% ipython --no-banner

In [1]: import numpy as np

In [2]: np.set_printoptions(precision=2, suppress=True, linewidth=140)

In [3]: mat = np.loadtxt("out19.csv", delimiter=",")

In [4]: print(mat)
[[0.07 0.07 0.07 0.02 0.12 0.12 0.12 0.12 0.02]
 [0.07 0.07 0.07 0.02 0.12 0.12 0.12 0.12 0.02]
 [0.07 0.07 0.07 0.02 0.12 0.12 0.12 0.12 0.02]
 [0.02 0.02 0.02 0.01 0.04 0.04 0.04 0.04 0.01]
 [0.12 0.12 0.12 0.04 0.19 0.19 0.19 0.19 0.04]
 [0.12 0.12 0.12 0.04 0.19 0.19 0.19 0.19 0.04]
 [0.12 0.12 0.12 0.04 0.19 0.19 0.19 0.19 0.04]
 [0.12 0.12 0.12 0.04 0.19 0.19 0.19 0.19 0.04]
 [0.02 0.02 0.02 0.01 0.04 0.04 0.04 0.04 0.01]]

In [5]: print(np.allclose(mat[:-1].T @ np.linalg.lstsq(mat[:-1].T, mat[-1])[0], mat[-1]))
True

In [6]: print(mat @ np.linalg.pinv(mat) @ mat)
[[0.07 0.07 0.07 0.02 0.12 0.12 0.12 0.12 0.02]
 [0.07 0.07 0.07 0.02 0.12 0.12 0.12 0.12 0.02]
 [0.07 0.07 0.07 0.02 0.12 0.12 0.12 0.12 0.02]
 [0.02 0.02 0.02 0.01 0.04 0.04 0.04 0.04 0.01]
 [0.12 0.12 0.12 0.04 0.19 0.19 0.19 0.19 0.04]
 [0.12 0.12 0.12 0.04 0.19 0.19 0.19 0.19 0.04]
 [0.12 0.12 0.12 0.04 0.19 0.19 0.19 0.19 0.04]
 [0.12 0.12 0.12 0.04 0.19 0.19 0.19 0.19 0.04]
 [0.02 0.02 0.02 0.01 0.04 0.04 0.04 0.04 0.01]]

In [7]: print(np.abs(np.diag(np.linalg.qr(mat)[1])) > 1e-9)
[ True False False False False False False False False]

In [8]: print(np.linalg.lstsq(mat[:-1].T, mat[-1])[2])
1

In [9]: print(np.round(np.trace(np.linalg.pinv(mat) @ mat), 2))
1.0

In [10]: M = np.loadtxt("arr.csv", delimiter=",")

In [11]: print(M)
[[-0.54  0.3  -0.79]
 [-0.62 -0.78  0.13]
 [-0.58  0.56  0.6 ]]

In [12]: rng = np.random.default_rng(6909)

In [13]: labels = rng.permutation(3)

In [14]: print(labels)
[1 0 2]

In [15]: other = M[labels][:, labels]

In [16]: print(other)
[[-0.78 -0.62  0.13]
 [ 0.3  -0.54 -0.79]
 [ 0.56 -0.58  0.6 ]]

In [17]: print(round(float(np.trace(other)), 2))
-0.71

In [18]: print(np.sort(np.abs(np.linalg.eigvals(other))))
[1. 1. 1.]

In [19]: print(round(np.linalg.det(other), 2), round(float(np.linalg.det(M[labels])), 2))
1.0 -1.0

In [20]: print(np.diag(other))
[-0.78 -0.54  0.6 ]
